% python3 -q
>>> import numpy as np
>>> from numpy import linalg as LA
>>> np.set_printoptions(precision=2, suppress=True, linewidth=100, legacy="1.25")
>>> def rd(a):
...     return np.round(a, 2) + 0
... 
>>> F = np.loadtxt("x.csv", delimiter=",")
>>> print(rd(F))
[[-0.66 -0.6  -0.44 -0.11]
 [ 0.48  0.05 -0.67 -0.54]
 [-0.24  0.46 -0.43  0.52]
 [-0.48  0.65 -0.03 -0.44]
 [-0.21 -0.02  0.41 -0.49]]
>>> left, sv, vt = LA.svd(F, full_matrices=False)
>>> print(vt @ vt.T)
[[1. 0. 0. 0.]
 [0. 1. 0. 0.]
 [0. 0. 1. 0.]
 [0. 0. 0. 1.]]
>>> print(rd(left.T @ left))
[[1. 0. 0. 0.]
 [0. 1. 0. 0.]
 [0. 0. 1. 0.]
 [0. 0. 0. 1.]]
>>> print(left.shape, sv.shape, vt.shape)
(5, 4) (4,) (4, 4)
>>> print(rd(sv / sv[0]))
[1. 1. 1. 1.]
>>> print(np.allclose(left * sv @ vt, F))
True
>>> print((sv > 1e-8).sum())
4
>>> print(rd(sv))
[1. 1. 1. 1.]
>>> J = np.loadtxt("a.csv", delimiter=",")
>>> print(rd(J))
[[ -0.73   0.48   0.    -1.76]
 [ -5.07   3.38   0.    -0.31]
 [  1.58  -1.06   0.    -2.53]
 [ -4.88   3.25   0.    -0.37]
 [  4.66  -3.11   0.    -3.55]
 [ -4.42   2.95   0.    -0.53]
 [  0.1   -0.07   0.    -2.03]
 [  2.41  -1.61   0.    -2.8 ]
 [-13.76   9.17   0.     2.59]
 [  3.03  -2.02   0.    -3.01]
 [  1.93  -1.28   0.    -2.64]
 [ -0.85   0.57   0.    -1.72]
 [  1.73  -1.15   0.    -2.58]
 [  5.22  -3.48   0.    -3.74]
 [  0.52  -0.35   0.    -2.17]
 [  4.68  -3.12   0.    -3.56]
 [  2.29  -1.53   0.    -2.76]
 [ -2.48   1.65   0.    -1.17]
 [ -5.24   3.49   0.    -0.25]
 [ -2.04   1.36   0.    -1.32]
 [ -1.06   0.71   0.    -1.65]
 [ -3.35   2.24   0.    -0.88]
 [  0.86  -0.57   0.    -2.29]
 [  2.01  -1.34   0.    -2.67]
 [  3.02  -2.01   0.    -3.01]
 [  2.    -1.33   0.    -2.67]
 [ -3.11   2.07   0.    -0.96]]
>>> # rows and columns are dependent
>>> print(rd(LA.norm(J[3] - J[7])))
9.09
>>> print(rd(J[3] @ J[7]))
-15.96
>>> print(rd(LA.norm(J) ** 2 / LA.norm(J, 2) ** 2))
1.15
>>> print(rd(LA.norm(J, axis=0)))
[20.92 13.95  0.   11.92]
>>> print(rd(LA.norm(J, 1)), rd(LA.norm(J, np.inf)))
83.02 25.52
>>> print(rd(LA.norm(J[3], 1)), rd(LA.norm(J[3], np.inf)))
8.5 4.88
>>> left, sv, vt = LA.svd(J)
>>> evecs = vt[:(sv > 1e-8).sum()]
>>> rng = np.random.default_rng(5777)
>>> x = J[23] + -2 * J[5] + rng.integers(2) * np.eye(4)[0]
>>> print(rd(x))
[10.85 -7.23  0.   -1.62]
>>> print(rd(evecs.T @ evecs))
[[ 0.69 -0.46  0.    0.  ]
 [-0.46  0.31  0.    0.  ]
 [ 0.    0.    0.    0.  ]
 [ 0.    0.    0.    1.  ]]
>>> arr = np.load("sample3.npy")
>>> print(arr)
[[-0.63  0.12  0.88  0.9   0.58  0.37  0.35]
 [-0.77 -0.65  0.66  0.51 -0.13 -0.37  0.86]
 [-0.77  0.45  0.98  0.98  0.81  0.68  0.26]
 [ 0.7  -0.2  -0.88 -0.82 -0.38 -0.39 -0.48]
 [-0.79  0.48  0.69 -0.51 -0.73  0.35  0.73]
 [ 0.84 -0.35 -0.96 -0.93 -0.51 -0.56 -0.59]
 [ 0.39  0.17 -0.73 -0.87 -0.62 -0.13 -0.22]
 [ 0.11  1.    0.6  -0.95 -0.83  0.99 -0.94]
 [ 0.69 -0.22 -0.47  0.52  0.68 -0.13 -0.69]
 [-0.29 -0.88  0.54  0.96  0.83 -0.57  0.54]
 [-0.82  0.64  0.97  0.92  0.51  0.72  0.41]
 [ 0.78  0.79 -0.82 -0.91 -0.49  0.41 -0.86]
 [ 0.7  -0.84 -0.84  0.04  0.41 -0.74 -0.24]
 [ 0.56 -0.46 -0.03  0.9   0.87 -0.17 -0.6 ]
 [-0.72 -0.91  0.54  0.77  0.23 -0.7   0.9 ]
 [ 0.96 -0.93 -1.   -0.96 -0.45 -0.93 -0.56]
 [-0.74 -0.17  0.89  0.89  0.49  0.19  0.63]
 [ 0.54  0.67 -0.86 -0.98 -0.87  0.15 -0.49]
 [-0.68 -0.88 -0.23 -0.58 -0.72 -0.77  0.93]]
>>> x = np.array([1, 0, 3, 0, -3, 0, -3])
>>> y = arr @ x
>>> b, lr = np.zeros(7), 1 / LA.norm(arr, 2) ** 2
>>> for i in range(150):
...     b -= lr * arr.T @ (arr @ b - y)
...     if i % 50 == 0: print(i, round(LA.norm(arr @ b - y), 2))
... 
0 5.7
50 1.2
100 0.64
>>> print(rd(b))
[ 0.82 -0.39  2.91 -0.82 -2.16  0.56 -2.79]
